% ipython --no-banner

In [1]: import numpy as np

In [2]: from numpy import linalg as LA

In [3]: np.set_printoptions(precision=2, suppress=True, linewidth=120, sign=" ")

In [4]: J = np.load("sample10.npy")

In [5]: J
Out[5]: 
array([[ 0.14,  0.16, -0.2 , -0.23],
       [ 0.16,  0.18, -0.24, -0.26],
       [-0.2 , -0.24,  0.3 ,  0.34],
       [-0.23, -0.26,  0.34,  0.38]])

In [6]: rk = LA.matrix_rank(J)

In [7]: rk
Out[7]: np.int64(1)

In [8]: null = LA.svd(J)[2][rk:].T

In [9]: null @ null.T
Out[9]: 
array([[ 0.86, -0.16,  0.2 ,  0.23],
       [-0.16,  0.82,  0.24,  0.26],
       [ 0.2 ,  0.24,  0.7 , -0.34],
       [ 0.23,  0.26, -0.34,  0.62]])

In [10]: [int(LA.matrix_rank(J[:, :j + 1])) for j in range(4)]
Out[10]: [1, 1, 1, 1]

In [11]: np.round(J @ null, 2) + 0
Out[11]: 
array([[ 0.,  0.,  0.],
       [ 0.,  0.,  0.],
       [ 0.,  0.,  0.],
       [ 0.,  0.,  0.]])

In [12]: np.allclose(J @ null, 0)
Out[12]: True

In [13]: null.shape
Out[13]: (4, 3)

In [14]: u, v = J[0], J[1]

In [15]: round(float(u @ v), 2)
Out[15]: 0.16

In [16]: np.round(u @ u, 2)
Out[16]: np.float64(0.14)

In [17]: pr = (u @ v) / (u @ u) * u

In [18]: round(float((v - pr) @ u), 2)
Out[18]: -0.0

In [19]: np.outer(u, v)
Out[19]: 
array([[ 0.02,  0.02, -0.03, -0.04],
       [ 0.02,  0.03, -0.04, -0.04],
       [-0.03, -0.04,  0.05,  0.05],
       [-0.04, -0.04,  0.05,  0.06]])

In [20]: np.round(v - pr, 2) + 0
Out[20]: array([ 0.,  0.,  0.,  0.])

In [21]: round(LA.norm(u + v) ** 2 + LA.norm(u - v) ** 2, 2)
Out[21]: np.float64(0.64)

In [22]: LA.matrix_rank(np.outer(u, v))
Out[22]: np.int64(1)

In [23]: pr
Out[23]: array([ 0.16,  0.18, -0.24, -0.26])

In [24]: W = np.array([[-1, 1, -2], [-2, 1, -2], [-2, 1, -1], [-2, -1, 2]])

In [25]: b = np.array([-3, -1, 0])

In [26]: act = np.maximum(J @ W + b, 0)

In [27]: (act > 0).astype(int)
Out[27]: 
array([[ 0,  0,  0],
       [ 0,  0,  0],
       [ 0,  0,  1],
       [ 0,  0,  1]])

In [28]: LA.matrix_rank(act)
Out[28]: np.int64(1)

In [29]: (act > 0).mean(axis=0)
Out[29]: array([ 0. ,  0. ,  0.5])

In [30]: act
Out[30]: 
array([[ 0.  ,  0.  ,  0.  ],
       [ 0.  ,  0.  ,  0.  ],
       [ 0.  ,  0.  ,  1.25],
       [ 0.  ,  0.  ,  1.39]])

In [31]: cent = np.array([[0, 1], [2, 1], [1, 0]])

In [32]: (act @ cent).round(6).argmax(axis=1)
Out[32]: array([ 0,  0,  0,  0])

In [33]: W @ cent
Out[33]: 
array([[ 0,  0],
       [ 0, -1],
       [ 1, -1],
       [ 0, -3]])

In [34]: U, sv, Vt = LA.svd(J)

In [35]: np.argmax(sv[:-1] / (sv[1:] + 1e-6)) + 1
Out[35]: np.int64(1)

In [36]: B = U[:, :1] @ np.diag(sv[:1]) @ Vt[:1]

In [37]: LA.matrix_rank(B)
Out[37]: np.int64(1)

In [38]: round(float(LA.norm(J - B, 2)), 2), np.round(sv[1], 2)
Out[38]: (0.0, np.float64(0.0))

In [39]: A = np.loadtxt("case3.csv", delimiter=",")

In [40]: A
Out[40]: 
array([[ 2.,  0.,  0.,  0.],
       [ 0.,  7.,  0.,  0.],
       [ 0.,  0.,  0.,  6.],
       [ 0.,  0.,  9.,  0.]])

In [41]: x0 = np.array([-4, 0, -4, -2])

In [42]: a = np.maximum(A @ x0, 0)

In [43]: np.maximum(A @ x0, 0) - np.maximum(-A @ x0, 0)
Out[43]: array([ -8.,   0., -12., -36.])

In [44]: np.maximum(A @ (3 * x0), 0)
Out[44]: array([ 0.,  0.,  0.,  0.])

In [45]: A * (a > 1e-9)[:, None]
Out[45]: 
array([[ 0.,  0.,  0.,  0.],
       [ 0.,  0.,  0.,  0.],
       [ 0.,  0.,  0.,  0.],
       [ 0.,  0.,  0.,  0.]])

In [46]: np.tanh(A @ x0)
Out[46]: array([-1.,  0., -1., -1.])

In [47]: F, _ = LA.qr(np.array([[-1.5, 0.1, 0.3], [0.7, 1.0, 0.1], [-0.7, -0.6, 0.5]]))

In [48]: F
Out[48]: 
array([[-0.83, -0.53, -0.15],
       [ 0.39, -0.76,  0.52],
       [-0.39,  0.38,  0.84]])

In [49]: th = np.radians(60)

In [50]: Rm = np.eye(3)

In [51]: Rm[0, 0] = Rm[1, 1] = np.cos(th)

In [52]: Rm[0, 1], Rm[1, 0] = -np.sin(th), np.sin(th)

In [53]: Rm
Out[53]: 
array([[ 0.5 , -0.87,  0.  ],
       [ 0.87,  0.5 ,  0.  ],
       [ 0.  ,  0.  ,  1.  ]])

In [54]: B = F @ Rm.T

In [55]: np.abs(B - F).max(axis=0)
Out[55]: array([ 0.88,  0.72,  0.  ])

In [56]: LA.svd(F, compute_uv=False), LA.svd(B, compute_uv=False)
Out[56]: (array([ 1.,  1.,  1.]), array([ 1.,  1.,  1.]))

In [57]: B
Out[57]: 
array([[ 0.04, -0.99, -0.15],
       [ 0.85, -0.04,  0.52],
       [-0.52, -0.15,  0.84]])

In [58]: x0 = np.array([0, 2, 1])

In [59]: 3 - LA.matrix_rank(B - np.eye(3), tol=1e-8)
Out[59]: np.int64(1)

In [60]: np.abs(LA.eigvals(B))
Out[60]: array([ 1.,  1.,  1.])

In [61]: round(float(LA.norm(x0)), 2), np.round(LA.norm(B @ x0), 2)
Out[61]: (2.24, np.float64(2.24))

In [62]: [p for p in range(1, 25) if np.allclose(LA.matrix_power(B, p), np.eye(3))]
Out[62]: []
